In [1]: import numpy as np

In [2]: import numpy.linalg as la

In [3]: np.set_printoptions(precision=2, suppress=True, linewidth=200)

In [4]: def rd(a):
   ...:     return np.round(a, 2) + 0
   ...: 

In [5]: A = np.load("layer3.npy")

In [6]: A
Out[6]: 
array([[-3.97, -4.02,  1.9 ,  3.03,  2.99, -4.99, -3.  ,  5.05],
       [-3.97, -3.93,  2.  ,  3.04,  2.93, -5.04, -2.89,  5.01],
       [-4.07, -4.06,  1.98,  3.04,  2.99, -4.93, -3.09,  5.06],
       [-3.98, -3.98,  2.04,  3.01,  3.06, -4.95, -2.96,  4.99],
       [-3.9 , -4.  ,  1.99,  2.97,  3.03, -4.96, -3.04,  4.95],
       [-4.  , -4.03,  2.04,  2.98,  2.96, -5.04, -3.02,  4.99],
       [-4.01, -4.13,  1.98,  3.  ,  3.  , -5.11, -2.95,  5.  ],
       [-3.99, -4.02,  2.02,  3.06,  2.97, -4.9 , -3.07,  4.96],
       [-3.97, -3.98,  1.96,  2.91,  3.06, -5.02, -3.02,  5.06],
       [-4.01, -3.99,  1.99,  2.91,  3.03, -4.97, -3.02,  5.04],
       [-4.01, -3.99,  1.88,  3.07,  3.  , -4.99, -2.95,  5.  ],
       [-4.01, -4.02,  1.94,  2.99,  3.03, -4.98, -2.98,  5.03],
       [-4.04, -4.04,  1.97,  2.98,  2.98, -5.07, -3.02,  5.04],
       [-4.05, -3.99,  2.08,  3.05,  2.97, -5.06, -3.08,  4.97],
       [-4.04, -3.94,  2.03,  3.11,  3.06, -5.04, -3.07,  5.07],
       [-4.02, -4.  ,  2.02,  3.06,  3.02, -5.07, -3.06,  5.03],
       [-4.02, -4.01,  2.04,  3.08,  3.05, -5.06, -2.95,  5.01],
       [-4.05, -4.02,  2.01,  2.99,  3.02, -5.04, -3.05,  5.04],
       [-3.93, -4.07,  2.05,  2.94,  2.97, -5.01, -3.1 ,  5.03],
       [-4.01, -4.13,  2.05,  2.98,  3.09, -4.98, -2.9 ,  5.03],
       [ 3.98,  3.97, -2.  , -0.93,  2.04, -3.05,  2.05, -3.07],
       [ 3.98,  3.98, -2.  , -0.98,  2.03, -3.06,  1.96, -3.01],
       [ 4.06,  3.95, -2.01, -1.05,  2.08, -2.97,  2.03, -2.96],
       [ 4.08,  3.99, -2.03, -0.95,  1.95, -2.96,  1.94, -3.06],
       [ 3.92,  4.08, -2.  , -1.02,  2.06, -3.05,  1.98, -2.93],
       [ 4.  ,  4.04, -2.05, -0.94,  1.96, -2.99,  1.93, -3.04],
       [ 4.03,  3.91, -2.02, -1.09,  1.99, -2.99,  1.93, -2.92],
       [ 3.99,  3.98, -1.93, -1.05,  1.94, -3.08,  2.08, -2.98],
       [ 4.01,  3.96, -2.02, -1.1 ,  1.91, -3.07,  2.03, -2.98],
       [ 4.01,  4.02, -1.97, -0.99,  1.97, -3.04,  2.09, -2.93],
       [ 4.01,  4.03, -1.94, -0.93,  2.  , -3.08,  2.02, -3.01],
       [ 4.17,  4.  , -1.98, -1.03,  2.02, -3.03,  2.  , -3.08],
       [ 3.93,  4.01, -2.01, -0.97,  1.99, -2.97,  1.98, -2.92],
       [ 3.97,  4.02, -1.98, -1.01,  2.15, -2.92,  2.  , -3.05],
       [ 4.03,  4.05, -2.03, -0.99,  2.05, -2.98,  2.03, -2.96],
       [ 4.02,  4.05, -2.  , -0.99,  2.03, -3.03,  1.97, -3.11],
       [ 4.02,  3.95, -2.  , -1.  ,  2.03, -3.01,  2.01, -2.86],
       [ 4.04,  4.  , -1.99, -1.  ,  1.98, -3.02,  2.01, -3.01],
       [ 4.02,  4.01, -1.98, -1.02,  1.99, -3.04,  1.95, -2.96],
       [ 4.07,  4.02, -1.94, -1.  ,  1.92, -2.96,  1.91, -2.92]])

In [7]: idx = A[:, 7] > np.median(A[:, 7])

In [8]: f = A[idx].mean(axis=0) - A[~idx].mean(axis=0)

In [9]: np.argsort(-np.abs(f).round(6), kind="stable")
Out[9]: array([0, 1, 7, 6, 3, 2, 5, 4])

In [10]: rd(f)
Out[10]: array([-8.02, -8.02,  3.99,  4.01,  1.01, -2.  , -5.01,  8.01])

In [11]: ang = np.radians(135)

In [12]: R = np.eye(8)

In [13]: R[0, 0] = R[4, 4] = np.cos(ang)

In [14]: R[0, 4], R[4, 0] = -np.sin(ang), np.sin(ang)

In [15]: rd(R)
Out[15]: 
array([[-0.71,  0.  ,  0.  ,  0.  , -0.71,  0.  ,  0.  ,  0.  ],
       [ 0.  ,  1.  ,  0.  ,  0.  ,  0.  ,  0.  ,  0.  ,  0.  ],
       [ 0.  ,  0.  ,  1.  ,  0.  ,  0.  ,  0.  ,  0.  ,  0.  ],
       [ 0.  ,  0.  ,  0.  ,  1.  ,  0.  ,  0.  ,  0.  ,  0.  ],
       [ 0.71,  0.  ,  0.  ,  0.  , -0.71,  0.  ,  0.  ,  0.  ],
       [ 0.  ,  0.  ,  0.  ,  0.  ,  0.  ,  1.  ,  0.  ,  0.  ],
       [ 0.  ,  0.  ,  0.  ,  0.  ,  0.  ,  0.  ,  1.  ,  0.  ],
       [ 0.  ,  0.  ,  0.  ,  0.  ,  0.  ,  0.  ,  0.  ,  1.  ]])

In [16]: M2 = A @ R.T

In [17]: rd(la.svd(A, compute_uv=False)), rd(la.svd(M2, compute_uv=False))
Out[17]: 
(array([51.93, 28.96,  0.38,  0.35,  0.34,  0.3 ,  0.25,  0.22]),
 array([51.93, 28.96,  0.38,  0.35,  0.34,  0.3 ,  0.25,  0.22]))

In [18]: np.allclose(A @ A.T, M2 @ M2.T)
Out[18]: True

In [19]: rd(la.det(R)), rd(np.trace(R))
Out[19]: (np.float64(1.0), np.float64(4.59))

In [20]: rd(np.abs(M2 - A).max(axis=0))
Out[20]: array([8.55, 0.  , 0.  , 0.  , 8.11, 0.  , 0.  , 0.  ])

In [21]: rng = np.random.default_rng(932)

In [22]: M2 = R + rng.integers(-2, 3, (8, 1)) @ rng.integers(-2, 3, (1, 8))

In [23]: rd(M2)
Out[23]: 
array([[-0.71,  0.  , -2.  ,  1.  , -2.71, -2.  , -1.  , -1.  ],
       [ 0.  ,  1.  ,  4.  , -2.  ,  4.  ,  4.  ,  2.  ,  2.  ],
       [ 0.  ,  0.  , -1.  ,  1.  , -2.  , -2.  , -1.  , -1.  ],
       [ 0.  ,  0.  ,  0.  ,  1.  ,  0.  ,  0.  ,  0.  ,  0.  ],
       [ 0.71,  0.  ,  2.  , -1.  ,  1.29,  2.  ,  1.  ,  1.  ],
       [ 0.  ,  0.  ,  0.  ,  0.  ,  0.  ,  1.  ,  0.  ,  0.  ],
       [ 0.  ,  0.  ,  0.  ,  0.  ,  0.  ,  0.  ,  1.  ,  0.  ],
       [ 0.  ,  0.  ,  4.  , -2.  ,  4.  ,  4.  ,  2.  ,  3.  ]])

In [24]: M2 - R
Out[24]: 
array([[ 0.,  0., -2.,  1., -2., -2., -1., -1.],
       [ 0.,  0.,  4., -2.,  4.,  4.,  2.,  2.],
       [ 0.,  0., -2.,  1., -2., -2., -1., -1.],
       [ 0.,  0.,  0.,  0.,  0.,  0.,  0.,  0.],
       [ 0.,  0.,  2., -1.,  2.,  2.,  1.,  1.],
       [ 0.,  0.,  0.,  0.,  0.,  0.,  0.,  0.],
       [ 0.,  0.,  0.,  0.,  0.,  0.,  0.,  0.],
       [ 0.,  0.,  4., -2.,  4.,  4.,  2.,  2.]])

In [25]: np.abs(M2 - R).sum(axis=1)
Out[25]: array([ 9., 18.,  9.,  0.,  9.,  0.,  0., 18.])

In [26]: la.matrix_rank(M2 - R, tol=1e-8)
Out[26]: np.int64(1)
